$ python3 -q
>>> import numpy as np
>>> np.set_printoptions(suppress=True, linewidth=120)
>>> arr = np.loadtxt("test8.csv", delimiter=",")
>>> arr
array([[-3.,  0.,  0.,  0.,  0.,  0.,  0.,  0.,  0.,  0.,  0.,  0.,  0.,  0.],
       [ 0.,  0.,  0.,  0.,  0.,  0.,  0.,  0.,  0.,  0.,  0.,  0.,  0.,  0.],
       [ 0.,  0., -3.,  0.,  0.,  0.,  0.,  0.,  0.,  0.,  0.,  0.,  0.,  0.],
       [ 0.,  0.,  0., -2.,  0.,  0.,  0.,  0.,  0.,  0.,  0.,  0.,  0.,  0.],
       [ 0.,  0.,  0.,  0., -1.,  0.,  0.,  0.,  0.,  0.,  0.,  0.,  0.,  0.],
       [ 0.,  0.,  0.,  0.,  0., -2.,  0.,  0.,  0.,  0.,  0.,  0.,  0.,  0.],
       [ 0.,  0.,  0.,  0.,  0.,  0.,  3.,  0.,  0.,  0.,  0.,  0.,  0.,  0.],
       [ 0.,  0.,  0.,  0.,  0.,  0.,  0.,  2.,  0.,  0.,  0.,  0.,  0.,  0.],
       [ 0.,  0.,  0.,  0.,  0.,  0.,  0.,  0.,  0.,  0.,  0.,  0.,  0.,  0.],
       [ 0.,  0.,  0.,  0.,  0.,  0.,  0.,  0.,  0., -2.,  0.,  0.,  0.,  0.],
       [ 0.,  0.,  0.,  0.,  0.,  0.,  0.,  0.,  0.,  0.,  2.,  0.,  0.,  0.],
       [ 0.,  0.,  0.,  0.,  0.,  0.,  0.,  0.,  0.,  0.,  0.,  3.,  0.,  0.],
       [ 0.,  0.,  0.,  0.,  0.,  0.,  0.,  0.,  0.,  0.,  0.,  0.,  0.,  0.],
       [ 0.,  0.,  0.,  0.,  0.,  0.,  0.,  0.,  0.,  0.,  0.,  0.,  0.,  2.]])
>>> ev, vecs = np.linalg.eigh(arr)
>>> x = np.array([-1, -2, 0, 5, -4, -5, -3, 0, 4, -3, -1, 3, -2, 5])
>>> np.round(x @ arr @ x / (x @ x), 3), ev[0], ev[-1]
(np.float64(-0.215), np.float64(-3.0), np.float64(3.0))
>>> x @ arr @ x
np.float64(-31.0)
>>> np.round(np.linalg.eigvalsh(arr[1:, 1:]), 3)
array([-3., -2., -2., -2., -1.,  0.,  0.,  0.,  2.,  2.,  2.,  3.,  3.])
>>> np.abs(arr).sum(axis=1).max(), np.abs(ev).max()
(np.float64(3.0), np.float64(3.0))
